$ ipython --no-banner

In [1]: import numpy as np

In [2]: from numpy import linalg as LA

In [3]: np.set_printoptions(precision=2, suppress=True, linewidth=200)

In [4]: arr = np.array([[1, -1, 1], [1, 0, 0], [1, 1, 1], [1, 2, 4]])

In [5]: P = arr @ LA.solve(arr.T @ arr, arr.T)

In [6]: print(np.round(P @ arr[:, 2], 2) + 0)
[1. 0. 1. 4.]

In [7]: np.trace(P)
Out[7]: np.float64(3.0)

In [8]: print(np.round((np.eye(4) - P) @ arr, 2) + 0)
[[0. 0. 0.]
 [0. 0. 0.]
 [0. 0. 0.]
 [0. 0. 0.]]

In [9]: rng = np.random.default_rng(19150)

In [10]: labels = rng.permutation(3)

In [11]: B = arr[:, labels] * rng.choice([-1, 1], 3)

In [12]: B
Out[12]: 
array([[-1,  1, -1],
       [ 0,  1,  0],
       [ 1,  1, -1],
       [ 2,  1, -4]])

In [13]: left, _, VT = LA.svd(arr.T @ B)

In [14]: labels
Out[14]: array([1, 0, 2])

In [15]: np.round(left @ VT, 2) + 0
Out[15]: 
array([[ 0.,  1.,  0.],
       [ 1.,  0.,  0.],
       [ 0.,  0., -1.]])

In [16]: mat = np.eye(4, dtype=int)[rng.permutation(4)] * np.array([7, 2, 9, 4])

In [17]: mat
Out[17]: 
array([[7, 0, 0, 0],
       [0, 2, 0, 0],
       [0, 0, 0, 4],
       [0, 0, 9, 0]])

In [18]: vec = np.array([-3, 1, 3, 1])

In [19]: target = mat @ vec

In [20]: target
Out[20]: array([-21,   2,   4,  27])

In [21]: LA.solve(mat, -3 * target)
Out[21]: array([ 9., -3., -9., -3.])

In [22]: LA.solve(mat.T, mat[1])
Out[22]: array([0., 1., 0., 0.])

In [23]: E = np.load("out4.npy")

In [24]: E
Out[24]: 
array([[ 0.9 ,  0.4 ,  0.  ],
       [ 2.9 ,  0.6 ,  0.4 ],
       [ 1.8 , -0.4 , -0.8 ],
       [ 3.3 ,  0.67,  0.53],
       [-0.1 , -0.8 ,  0.4 ],
       [ 1.1 , -1.5 ,  1.  ]])

In [25]: gram = arr.T @ arr

In [26]: np.diag(gram)
Out[26]: array([ 4,  6, 18])

In [27]: (arr @ arr.T).shape
Out[27]: (4, 4)

In [28]: print(np.trace(gram), (arr ** 2).sum())
28 28

In [29]: print(LA.eigvalsh(gram)[::-1])
[23.97  2.87  1.16]

In [30]: O, R = LA.qr(E)

In [31]: np.round(O @ R, 2) + 0
Out[31]: 
array([[ 0.9 ,  0.4 ,  0.  ],
       [ 2.9 ,  0.6 ,  0.4 ],
       [ 1.8 , -0.4 , -0.8 ],
       [ 3.3 ,  0.67,  0.53],
       [-0.1 , -0.8 ,  0.4 ],
       [ 1.1 , -1.5 ,  1.  ]])

In [32]: np.round(O.T @ O, 2) + 0
Out[32]: 
array([[1., 0., 0.],
       [0., 1., 0.],
       [0., 0., 1.]])

In [33]: B = np.c_[E[:, :2] @ np.array([[0, 0], [1, 2]]), np.array([1, 0, 0, 1, -1, 0])]

In [34]: B
Out[34]: 
array([[ 0.4 ,  0.8 ,  1.  ],
       [ 0.6 ,  1.2 ,  0.  ],
       [-0.4 , -0.8 ,  0.  ],
       [ 0.67,  1.34,  1.  ],
       [-0.8 , -1.6 , -1.  ],
       [-1.5 , -3.  ,  0.  ]])

In [35]: LA.matrix_rank(np.c_[E, B])
Out[35]: np.int64(4)

In [36]: print(LA.norm(LA.qr(E)[0].T @ B, axis=0) ** 2 / ((B ** 2).sum(axis=0) + 1e-12))
[1.   1.   0.45]

In [37]: print(np.round(LA.lstsq(E, B[:, 0])[0], 2) + 0)
[0. 1. 0.]

In [38]: round(float(LA.norm(B, 2) / LA.norm(B)), 2)
Out[38]: 0.95

In [39]: LA.matrix_rank(B, rtol=0.1)
Out[39]: np.int64(2)

In [40]: [round(float(x), 2) for x in LA.svd(B, compute_uv=False)[:3]]
Out[40]: [4.59, 1.43, 0.0]
